In [1]: import numpy as np

In [2]: import numpy.linalg as la

In [3]: np.set_printoptions(precision=3, suppress=True, linewidth=120, sign=" ")

In [4]: A2 = np.array([[1, 2, 2], [-3, -2, -3], [1, 3, -1], [0, -3, -3], [1, -2, 1]])

In [5]: W2 = np.array([[-3, -2, 1, -2, 0, 3, -2],
   ...:     [0, 2, 2, -1, 0, -3, -2],
   ...:     [-1, -2, -2, -3, -2, 0, -1]])

In [6]: rng = np.random.default_rng(21946)

In [7]: E = A2 @ W2 + 0.1 * rng.normal(size=(5, 7))

In [8]: print(E)
[[-5.049 -1.964  0.9   -9.978 -3.937 -2.964 -8.058]
 [12.011  8.013 -1.109 17.072  6.024 -2.863 12.934]
 [-1.831  6.072  8.925 -1.963  2.008 -5.956 -7.004]
 [ 3.018 -0.037 -0.085 12.025  6.128  8.835  9.077]
 [-4.082 -7.865 -5.155 -3.047 -1.898  9.072  1.067]]

In [9]: vec = np.array([1, -5, -5, 4, 2, 3, -4])

In [10]: h1 = np.maximum(E @ vec, 0)

In [11]: print(np.maximum(E @ vec, 0) - np.maximum(-E @ vec, 0))
[-24.175  -2.499 -70.502  54.186  67.988]

In [12]: Q, _ = la.qr(np.array([[-0.9, -0.2, 0.5, -1.1, -1.0, -0.3, -1.0, 0.0, 1.0, 0.9],
    ...:     [0.8, 1.1, 0.6, 0.1, 0.2, -2.4, 0.2, -0.1, 1.1, -2.1],
    ...:     [-0.2, -0.4, -0.6, -0.1, -1.4, 0.1, -0.8, 1.0, -0.2, -0.5],
    ...:     [2.5, -1.6, 0.6, 0.3, 1.3, 0.6, 1.0, 0.5, -0.6, 0.3],
    ...:     [-0.5, 1.6, -0.6, -0.7, -0.6, 0.8, 0.8, -0.2, -1.5, -0.3],
    ...:     [-0.9, -1.2, -1.1, 0.1, 1.9, -0.9, 0.3, 0.3, -0.2, -0.6],
    ...:     [0.4, 0.8, 0.0, 1.3, -1.2, 0.9, 1.3, 0.8, 1.4, -1.1],
    ...:     [1.8, 0.9, 1.8, -1.0, 0.9, 0.2, 0.4, -1.6, 2.3, 0.4],
    ...:     [1.8, -0.6, -0.8, -0.9, 0.7, 1.1, 0.1, -0.6, 0.9, -0.2],
    ...:     [0.2, -1.3, 0.3, -1.8, 1.1, 1.0, -0.5, -1.1, 0.4, 0.0]]))

In [13]: m1 = -2 * Q

In [14]: m1
Out[14]: 
array([[ 0.457, -0.188, -0.775, -0.611, -0.775,  0.442,  0.75 , -0.268, -0.347,  1.11 ],
       [-0.407,  0.718, -0.074,  0.016,  0.368,  1.567,  0.457, -0.457,  0.342, -0.433],
       [ 0.102, -0.254,  0.403, -0.143, -1.14 ,  0.594, -0.042,  0.829, -0.746, -0.919],
       [-1.271, -0.765, -0.103,  0.5  , -0.11 , -0.036,  0.857,  0.703,  0.472,  0.273],
       [ 0.254,  0.917,  0.721, -0.86 ,  0.134, -0.476,  0.931,  0.743,  0.412,  0.043],
       [ 0.457, -0.785,  0.479,  0.031,  1.203,  0.287,  0.64 ,  0.099, -0.996,  0.035],
       [-0.203,  0.508,  0.288,  0.799, -0.507, -0.652,  0.895, -0.972, -0.665, -0.331],
       [-0.915,  0.675, -0.9  , -0.504,  0.429, -0.293, -0.228,  0.393, -1.077, -0.086],
       [-0.915, -0.221,  1.162, -0.806, -0.207,  0.134, -0.459, -0.663, -0.265,  0.577],
       [-0.102, -0.761, -0.478, -1.036,  0.052, -0.396,  0.389, -0.662,  0.386, -1.1  ]])

In [15]: A2 = m1 + rng.integers(-2, 3, (10, 3)) @ rng.integers(-2, 3, (3, 10))

In [16]: A2
Out[16]: 
array([[-5.543, -6.188, -4.775,  5.389, -6.775,  0.442, -3.25 ,  1.732,  3.653,  9.11 ],
       [-7.407, -0.282,  3.926,  5.016, -6.632,  2.567, -4.543, -2.457, -0.658, -0.433],
       [ 2.102,  1.746, -3.597, -2.143,  0.86 , -3.406, -0.042, -1.171, -0.746, -0.919],
       [-3.271,  3.235, -2.103,  0.5  , -2.11 , -6.036, -3.143, -5.297, -1.528, -1.727],
       [ 3.254,  6.917,  3.721, -4.86 ,  3.134, -2.476,  1.931, -3.257, -3.588, -6.957],
       [-0.543, -7.785, -3.521,  3.031,  0.203,  3.287,  1.64 ,  6.099,  4.004,  8.035],
       [-1.203,  5.508,  4.288, -0.201, -1.507, -2.652, -1.105, -5.972, -4.665, -6.331],
       [-0.915,  3.675,  0.1  , -1.504,  0.429, -2.293, -1.228, -2.607, -3.077, -3.086],
       [ 0.085,  3.779,  4.162, -2.806,  0.793, -0.866, -0.459, -3.663, -3.265, -4.423],
       [ 0.898,  6.239,  3.522, -4.036,  1.052, -3.396, -0.611, -6.662, -4.614, -9.1  ]])

In [17]: np.round(la.svd(A2 - m1, compute_uv=False), 3) + 0
Out[17]: array([ 31.948,  17.461,  10.508,   0.   ,   0.   ,   0.   ,   0.   ,   0.   ,   0.   ,   0.   ])

In [18]: A2 - m1
Out[18]: 
array([[-6., -6., -4.,  6., -6.,  0., -4.,  2.,  4.,  8.],
       [-7., -1.,  4.,  5., -7.,  1., -5., -2., -1.,  0.],
       [ 2.,  2., -4., -2.,  2., -4.,  0., -2.,  0.,  0.],
       [-2.,  4., -2.,  0., -2., -6., -4., -6., -2., -2.],
       [ 3.,  6.,  3., -4.,  3., -2.,  1., -4., -4., -7.],
       [-1., -7., -4.,  3., -1.,  3.,  1.,  6.,  5.,  8.],
       [-1.,  5.,  4., -1., -1., -2., -2., -5., -4., -6.],
       [ 0.,  3.,  1., -1.,  0., -2., -1., -3., -2., -3.],
       [ 1.,  4.,  3., -2.,  1., -1.,  0., -3., -3., -5.],
       [ 1.,  7.,  4., -3.,  1., -3., -1., -6., -5., -8.]])

In [19]: idx = rng.permutation(10)

In [20]: A2 = m1[:, idx] * rng.choice([-1, 1], 10)

In [21]: A2
Out[21]: 
array([[ 0.442,  0.188,  0.268,  0.347, -0.75 , -1.11 , -0.611,  0.457,  0.775, -0.775],
       [ 1.567, -0.718,  0.457, -0.342, -0.457,  0.433,  0.016, -0.407, -0.368, -0.074],
       [ 0.594,  0.254, -0.829,  0.746,  0.042,  0.919, -0.143,  0.102,  1.14 ,  0.403],
       [-0.036,  0.765, -0.703, -0.472, -0.857, -0.273,  0.5  , -1.271,  0.11 , -0.103],
       [-0.476, -0.917, -0.743, -0.412, -0.931, -0.043, -0.86 ,  0.254, -0.134,  0.721],
       [ 0.287,  0.785, -0.099,  0.996, -0.64 , -0.035,  0.031,  0.457, -1.203,  0.479],
       [-0.652, -0.508,  0.972,  0.665, -0.895,  0.331,  0.799, -0.203,  0.507,  0.288],
       [-0.293, -0.675, -0.393,  1.077,  0.228,  0.086, -0.504, -0.915, -0.429, -0.9  ],
       [ 0.134,  0.221,  0.663,  0.265,  0.459, -0.577, -0.806, -0.915,  0.207,  1.162],
       [-0.396,  0.761,  0.662, -0.386, -0.389,  1.1  , -1.036, -0.102, -0.052, -0.478]])

In [22]: left, _, Vh = la.svd(m1.T @ A2)

In [23]: np.round(la.lstsq(m1, A2)[0], 3) + 0
Out[23]: 
array([[ 0.,  0.,  0.,  0.,  0.,  0.,  0.,  1.,  0.,  0.],
       [ 0., -1.,  0.,  0.,  0.,  0.,  0.,  0.,  0.,  0.],
       [ 0.,  0.,  0.,  0.,  0.,  0.,  0.,  0.,  0.,  1.],
       [ 0.,  0.,  0.,  0.,  0.,  0.,  1.,  0.,  0.,  0.],
       [ 0.,  0.,  0.,  0.,  0.,  0.,  0.,  0., -1.,  0.],
       [ 1.,  0.,  0.,  0.,  0.,  0.,  0.,  0.,  0.,  0.],
       [ 0.,  0.,  0.,  0., -1.,  0.,  0.,  0.,  0.,  0.],
       [ 0.,  0., -1.,  0.,  0.,  0.,  0.,  0.,  0.,  0.],
       [ 0.,  0.,  0., -1.,  0.,  0.,  0.,  0.,  0.,  0.],
       [ 0.,  0.,  0.,  0.,  0., -1.,  0.,  0.,  0.,  0.]])

In [24]: np.round(left @ Vh, 3) + 0
Out[24]: 
array([[ 0.,  0.,  0.,  0.,  0.,  0.,  0.,  1.,  0.,  0.],
       [ 0., -1.,  0.,  0.,  0.,  0.,  0.,  0.,  0.,  0.],
       [ 0.,  0.,  0.,  0.,  0.,  0.,  0.,  0.,  0.,  1.],
       [ 0.,  0.,  0.,  0.,  0.,  0.,  1.,  0.,  0.,  0.],
       [ 0.,  0.,  0.,  0.,  0.,  0.,  0.,  0., -1.,  0.],
       [ 1.,  0.,  0.,  0.,  0.,  0.,  0.,  0.,  0.,  0.],
       [ 0.,  0.,  0.,  0., -1.,  0.,  0.,  0.,  0.,  0.],
       [ 0.,  0., -1.,  0.,  0.,  0.,  0.,  0.,  0.,  0.],
       [ 0.,  0.,  0., -1.,  0.,  0.,  0.,  0.,  0.,  0.],
       [ 0.,  0.,  0.,  0.,  0., -1.,  0.,  0.,  0.,  0.]])

In [25]: A2 = m1 / np.sqrt((m1 ** 2).mean(axis=1, keepdims=True))

In [26]: la.norm(A2, axis=1)
Out[26]: array([ 3.162,  3.162,  3.162,  3.162,  3.162,  3.162,  3.162,  3.162,  3.162,  3.162])

In [27]: A2[6]
Out[27]: array([-0.321,  0.804,  0.455,  1.263, -0.802, -1.031,  1.415, -1.536, -1.051, -0.523])

In [28]: print(la.matrix_rank(m1 - m1.mean(axis=1, keepdims=True)))
9

In [29]: idx = rng.permutation(10)

In [30]: idx
Out[30]: array([ 7,  3,  6,  5,  4,  9,  1,  2,  8,  0])

In [31]: A2 = m1[idx][:, idx]

In [32]: print(np.diag(A2))
[ 0.393  0.5    0.895  0.287  0.134 -1.1    0.718  0.403 -0.265  0.457]

In [33]: round(la.det(A2), 3), round(la.det(m1[idx]), 3)
Out[33]: (np.float64(-1024.0), np.float64(1024.0))

In [34]: A2
Out[34]: 
array([[ 0.393, -0.504, -0.228, -0.293,  0.429, -0.086,  0.675, -0.9  , -1.077, -0.915],
       [ 0.703,  0.5  ,  0.857, -0.036, -0.11 ,  0.273, -0.765, -0.103,  0.472, -1.271],
       [-0.972,  0.799,  0.895, -0.652, -0.507, -0.331,  0.508,  0.288, -0.665, -0.203],
       [ 0.099,  0.031,  0.64 ,  0.287,  1.203,  0.035, -0.785,  0.479, -0.996,  0.457],
       [ 0.743, -0.86 ,  0.931, -0.476,  0.134,  0.043,  0.917,  0.721,  0.412,  0.254],
       [-0.662, -1.036,  0.389, -0.396,  0.052, -1.1  , -0.761, -0.478,  0.386, -0.102],
       [-0.457,  0.016,  0.457,  1.567,  0.368, -0.433,  0.718, -0.074,  0.342, -0.407],
       [ 0.829, -0.143, -0.042,  0.594, -1.14 , -0.919, -0.254,  0.403, -0.746,  0.102],
       [-0.663, -0.806, -0.459,  0.134, -0.207,  0.577, -0.221,  1.162, -0.265, -0.915],
       [-0.268, -0.611,  0.75 ,  0.442, -0.775,  1.11 , -0.188, -0.775, -0.347,  0.457]])

In [35]: vec = np.array([-2, -1, 3, -1, 3, 0, -2, 2, 1, 0])

In [36]: target = m1 @ vec

In [37]: b, lr = np.zeros(10), 1 / la.norm(m1, 2) ** 2

In [38]: for i in range(300):
    ...:     b -= lr * m1.T @ (m1 @ b - target)
    ...:     if i % 50 == 0: print(i, round(la.norm(m1 @ b - target), 3))
    ...: 
0 0.0
50 0.0
100 0.0
150 0.0
200 0.0
250 0.0

In [39]: b.round(3) + 0
Out[39]: array([-2., -1.,  3., -1.,  3.,  0., -2.,  2.,  1.,  0.])

In [40]: M = np.load("layer19.npy")

In [41]: print(M)
[[ 0 -2  0  2 -1  0]
 [-1 -3 -2  1  0  2]
 [ 0 -2 -4 -1  1  3]
 [ 0 -1 -5 -2  3  3]
 [-1 -2 -5  0  5  5]
 [-2 -4 -3  0  6  3]
 [-1 -2 -4  2  6  3]
 [-2 -2 -3  2  4  4]
 [ 0  0 -2  2  3  3]
 [ 1 -1  0  1  4  1]
 [ 2 -1  0  2  5  0]
 [ 2  1 -2  1  4  1]
 [ 3  3 -3  2  6 -1]
 [ 1  3 -1  2  6 -1]
 [-1  1  0  1  8 -3]
 [-3 -1 -1  0  8 -1]
 [-2 -2 -2  1  8  0]
 [-4 -3 -3  2  7  1]
 [-3 -1 -4  1  8  1]
 [-3 -3 -5  2  6 -1]
 [-4 -3 -3  2  5  0]
 [-4 -1 -4  0  5  1]
 [-2 -1 -3 -2  4 -1]
 [-1 -2 -3  0  2 -2]]

In [42]: idx = M[:, 0] > np.median(M[:, 0])

In [43]: u = M[idx].mean(axis=0) - M[~idx].mean(axis=0)

In [44]: ((M - M.mean(axis=0)) @ u > 0).astype(int)
Out[44]: array([ 1,  1,  1,  1,  0,  0,  0,  0,  1,  1,  1,  1,  1,  1,  0,  0,  0,  0,  0,  0,  0,  0,  0,  1])

In [45]: round(float((((M - M.mean(axis=0)) @ u > 0) == idx).mean()), 3)
Out[45]: 0.917

In [46]: print(np.argsort(-np.abs(u).round(6), kind="stable"))
[ 0  4  1  2  3  5]

In [47]: idx.astype(int)
Out[47]: array([ 1,  0,  1,  1,  0,  0,  0,  0,  1,  1,  1,  1,  1,  1,  0,  0,  0,  0,  0,  0,  0,  0,  0,  0])

In [48]: G = np.cov(M, rowvar=False)

In [49]: print(np.median(M, axis=0))
[-1.  -1.5 -3.   1.   5.   1. ]

In [50]: np.argwhere(np.triu(np.abs(np.corrcoef(M.T)) > 0.8, 1))
Out[50]: array([], shape=(0, 2), dtype=int64)

In [51]: np.polyfit(M[:, 4], M[:, 1], 1)
Out[51]: array([ 0.139, -1.861])

In [52]: print(np.round(np.corrcoef(M[:, 4], M[:, 1])[0, 1], 3))
0.194

In [53]: vec = np.array([2, 0, 1, 0, 2, 0])

In [54]: target = M @ vec

In [55]: np.round(la.solve(M.T @ M, M.T @ target), 3) + 0
Out[55]: array([ 2.,  0.,  1.,  0.,  2.,  0.])

In [56]: np.round(la.lstsq(M, target)[0], 3) + 0
Out[56]: array([ 2.,  0.,  1.,  0.,  2.,  0.])

In [57]: target = target + 0.05 * rng.normal(size=24)

In [58]: target
Out[58]: 
array([-1.953, -4.147, -2.043,  1.018,  2.982,  4.978,  5.986,  0.988,  3.996, 10.097, 14.037, 10.016, 15.039, 13.097,
       14.123,  9.012, 10.009,  2.984,  6.033,  1.075, -0.955, -2.026,  0.92 , -1.018])

In [59]: b, *_ = la.lstsq(M, target)

In [60]: b
Out[60]: array([ 2.005,  0.005,  1.005,  0.01 ,  2.007, -0.007])

In [61]: [round(float(la.norm(la.solve(M.T @ M + lam * np.eye(6), M.T @ target))), 2) for lam in (0, 1, 10, 100)]
Out[61]: [3.01, 2.95, 2.56, 1.52]

In [62]: b.round()
Out[62]: array([ 2.,  0.,  1.,  0.,  2., -0.])

In [63]: Q, R = la.qr(M)

In [64]: np.abs(np.diag(R))
Out[64]: array([ 10.724,   7.166,  11.245,   6.951,  12.997,   7.529])

In [65]: print(np.round(Q @ R, 3) + 0)
[[ 0. -2.  0.  2. -1.  0.]
 [-1. -3. -2.  1.  0.  2.]
 [ 0. -2. -4. -1.  1.  3.]
 [ 0. -1. -5. -2.  3.  3.]
 [-1. -2. -5.  0.  5.  5.]
 [-2. -4. -3.  0.  6.  3.]
 [-1. -2. -4.  2.  6.  3.]
 [-2. -2. -3.  2.  4.  4.]
 [ 0.  0. -2.  2.  3.  3.]
 [ 1. -1.  0.  1.  4.  1.]
 [ 2. -1.  0.  2.  5.  0.]
 [ 2.  1. -2.  1.  4.  1.]
 [ 3.  3. -3.  2.  6. -1.]
 [ 1.  3. -1.  2.  6. -1.]
 [-1.  1.  0.  1.  8. -3.]
 [-3. -1. -1.  0.  8. -1.]
 [-2. -2. -2.  1.  8.  0.]
 [-4. -3. -3.  2.  7.  1.]
 [-3. -1. -4.  1.  8.  1.]
 [-3. -3. -5.  2.  6. -1.]
 [-4. -3. -3.  2.  5.  0.]
 [-4. -1. -4.  0.  5.  1.]
 [-2. -1. -3. -2.  4. -1.]
 [-1. -2. -3.  0.  2. -2.]]

In [66]: Q.shape, R.shape
Out[66]: ((24, 6), (6, 6))

In [67]: K = np.loadtxt("dump.csv", delimiter=",")

In [68]: K
Out[68]: 
array([[-2., -3.,  0.,  1.,  3.,  1., -1.,  1., -2.,  3., -5.],
       [-2.,  0.,  0.,  0.,  0.,  4., -2., -1., -1., -5.,  3.],
       [-5.,  4.,  2.,  5.,  4.,  2.,  3.,  4.,  3.,  3., -1.],
       [-2., -3., -2.,  2.,  1.,  2., -5.,  3., -3., -4., -3.],
       [ 1.,  2., -4., -2.,  4.,  5., -2.,  3.,  1.,  2., -2.],
       [-5.,  2., -3., -5.,  1.,  5.,  3., -3., -5., -5.,  3.],
       [-2., -3., -2.,  2.,  1.,  2., -5.,  3., -3., -4., -3.]])

In [69]: la.matrix_rank(K, rtol=0.1)
Out[69]: np.int64(6)

In [70]: np.argsort(-la.norm(K, axis=0).round(6), kind="stable")[:3]
Out[70]: array([ 9,  5,  6])

In [71]: print(la.cond(K) > 100)
True

In [72]: [round(float(x), 3) for x in la.svd(K, compute_uv=False)[:3]]
Out[72]: [15.663, 14.089, 11.82]

In [73]: vec = np.array([0, 1, 2, -1, 0, -3])

In [74]: h1 = np.maximum(M @ vec, 0)

In [75]: M * (h1 > 1e-9)[:, None]
Out[75]: 
array([[ 0,  0,  0,  0,  0,  0],
       [ 0,  0,  0,  0,  0,  0],
       [ 0,  0,  0,  0,  0,  0],
       [ 0,  0,  0,  0,  0,  0],
       [ 0,  0,  0,  0,  0,  0],
       [ 0,  0,  0,  0,  0,  0],
       [ 0,  0,  0,  0,  0,  0],
       [ 0,  0,  0,  0,  0,  0],
       [ 0,  0,  0,  0,  0,  0],
       [ 0,  0,  0,  0,  0,  0],
       [ 0,  0,  0,  0,  0,  0],
       [ 0,  0,  0,  0,  0,  0],
       [ 0,  0,  0,  0,  0,  0],
       [ 1,  3, -1,  2,  6, -1],
       [-1,  1,  0,  1,  8, -3],
       [ 0,  0,  0,  0,  0,  0],
       [ 0,  0,  0,  0,  0,  0],
       [ 0,  0,  0,  0,  0,  0],
       [ 0,  0,  0,  0,  0,  0],
       [ 0,  0,  0,  0,  0,  0],
       [ 0,  0,  0,  0,  0,  0],
       [ 0,  0,  0,  0,  0,  0],
       [ 0,  0,  0,  0,  0,  0],
       [ 0,  0,  0,  0,  0,  0]])

In [76]: np.maximum(M @ vec, 0) - np.maximum(-M @ vec, 0)
Out[76]: 
array([ -4, -14, -18, -18, -27, -19, -21, -22, -15,  -5,  -3,  -7,  -2,   2,   9,   0,  -7, -14, -13, -12, -11, -12,
        -2,  -2])

In [77]: np.maximum(M @ (3 * vec), 0)
Out[77]: 
array([  0,   0,   0,   0,   0,   0,   0,   0,   0,   0,   0,   0,   0,   6,  27,   0,   0,   0,   0,   0,   0,   0,
         0,   0])

In [78]: np.flatnonzero(h1 > 1e-9)
Out[78]: array([ 13,  14])

In [79]: M.T @ h1
Out[79]: array([ -7,  15,  -2,  13,  84, -29])
